>>> import numpy as np
>>> np.set_printoptions(suppress=True, linewidth=160)
>>> def rd(a):
...     return np.round(a, 2) + 0
... 
>>> E = np.array([[1.4, -0.2, 2.4, 1.3],
...     [0.1, 0.7, 0.0, 0.0],
...     [-2.0, -0.5, 2.4, 0.1],
...     [-0.6, -0.9, 1.5, -0.2],
...     [0.3, 0.3, -0.7, 0.2],
...     [0.5, 0.0, -1.9, 1.8]])
>>> E
array([[ 1.4, -0.2,  2.4,  1.3],
       [ 0.1,  0.7,  0. ,  0. ],
       [-2. , -0.5,  2.4,  0.1],
       [-0.6, -0.9,  1.5, -0.2],
       [ 0.3,  0.3, -0.7,  0.2],
       [ 0.5,  0. , -1.9,  1.8]])
>>> q, V = np.linalg.qr(E[:, :2])[0], np.linalg.qr(E[:, 2:])[0]
>>> s = np.linalg.svd(q.T @ V, compute_uv=False)
>>> (s > 0.9).sum()
np.int64(0)
>>> rd(s)
array([0.6 , 0.53])
>>> u, r1 = E[2], E[5]
>>> print(u @ r1)
-5.38
>>> u @ u
np.float64(10.02)
>>> p = (u @ r1) / (u @ u) * u
>>> print(np.linalg.matrix_rank(np.outer(u, r1)))
1
>>> print(rd(np.linalg.norm(u + r1) ** 2 + np.linalg.norm(u - r1) ** 2))
34.24
>>> rd(p)
array([ 1.07,  0.27, -1.29, -0.05])
>>> rng = np.random.default_rng(57482)
>>> A = np.array([[1, 2, 1, 2], [0, 2, 1, 0], [0, 2, 1, 2]]) * (rng.random((3, 4)) < 0.3)
>>> A
array([[0, 0, 0, 2],
       [0, 0, 1, 0],
       [0, 2, 0, 0]])
>>> print(A @ A.T)
[[4 0 0]
 [0 1 0]
 [0 0 4]]
>>> rd(np.linalg.svd(A, compute_uv=False))
array([2., 2., 1.])
>>> B = np.array([[2, 2, 2, 5], [1, 0, 3, 5], [4, 4, 5, 3], [5, 0, 0, 0]])
>>> K = np.tril(B)
>>> K
array([[2, 0, 0, 0],
       [1, 0, 0, 0],
       [4, 4, 5, 0],
       [5, 0, 0, 0]])
>>> B = np.c_[E[:, :1] @ np.array([[0]]), np.array([-2, 6, 6, 4, 8, 5])]
>>> B
array([[ 0., -2.],
       [ 0.,  6.],
       [ 0.,  6.],
       [ 0.,  4.],
       [ 0.,  8.],
       [ 0.,  5.]])
>>> rd(np.linalg.norm(B - E @ np.linalg.lstsq(E, B)[0], axis=0))
array([ 0.  , 10.06])
>>> np.linalg.matrix_rank(np.c_[E, B])
np.int64(5)
>>> rd(np.linalg.lstsq(E, B[:, 0])[0])
array([0., 0., 0., 0.])
>>> q, R = np.linalg.qr(E)
>>> q.shape, R.shape
((6, 4), (4, 4))
>>> print(rd(np.trace(q @ q.T)))
4.0
>>> rd(q.T @ q)
array([[1., 0., 0., 0.],
       [0., 1., 0., 0.],
       [0., 0., 1., 0.],
       [0., 0., 0., 1.]])
>>> rd(np.abs(np.diag(R)))
array([2.58, 1.17, 3.39, 1.9 ])
>>> left, s, Vh = np.linalg.svd(K)
>>> V = Vh[:(s > 1e-8).sum()]
>>> x0 = K[2] + 3 * K[3] + rng.integers(2) * np.eye(4)[0]
>>> x0
array([19.,  4.,  5.,  0.])
>>> np.allclose(V.T @ V @ x0, x0)
True
>>> np.linalg.matrix_rank(np.vstack([K, x0]))
np.int64(2)
>>> rd(np.diag(V.T @ V))
array([1.  , 0.39, 0.61, 0.  ])
>>> rd(V.T @ V)
array([[1.  , 0.  , 0.  , 0.  ],
       [0.  , 0.39, 0.49, 0.  ],
       [0.  , 0.49, 0.61, 0.  ],
       [0.  , 0.  , 0.  , 0.  ]])
>>> rank = np.linalg.matrix_rank(K)
>>> rank
np.int64(2)
>>> null = np.linalg.svd(K)[2][rank:].T
>>> [int(np.linalg.matrix_rank(K[:i])) for i in range(1, len(K) + 1)]
[1, 1, 2, 2]
>>> rd(null @ null.T)
array([[ 0.  ,  0.  ,  0.  ,  0.  ],
       [ 0.  ,  0.61, -0.49,  0.  ],
       [ 0.  , -0.49,  0.39,  0.  ],
       [ 0.  ,  0.  ,  0.  ,  1.  ]])
>>> J = np.load("layer8.npy")
>>> J
array([[2, 1, 1, 2, 1, 2, 1, 1, 1, 0],
       [0, 1, 2, 3, 2, 0, 0, 3, 0, 3],
       [0, 0, 0, 2, 1, 0, 1, 1, 1, 0],
       [0, 0, 0, 0, 1, 3, 3, 2, 0, 0],
       [0, 0, 0, 0, 0, 3, 2, 0, 1, 3],
       [0, 0, 0, 0, 0, 1, 0, 1, 3, 1],
       [0, 0, 0, 0, 0, 0, 3, 3, 3, 3],
       [0, 0, 0, 0, 0, 0, 0, 3, 2, 2],
       [0, 0, 0, 0, 0, 0, 0, 0, 0, 0],
       [0, 0, 0, 0, 0, 0, 0, 0, 0, 3]])
>>> # triangular
>>> left, s, Vh = np.linalg.svd(J)
>>> print(rd(s))
[10.08  5.2   4.94  3.76  2.87  1.94  1.44  0.71  0.29  0.  ]
>>> np.argmax(s[:-1] / (s[1:] + 1e-6)) + 1
np.int64(9)
>>> B = left[:, :9] @ np.diag(s[:9]) @ Vh[:9]
>>> rd(np.linalg.norm(J - B) / np.linalg.norm(J))
np.float64(0.0)
>>> np.linalg.matrix_rank(J, rtol=0.05)
np.int64(8)
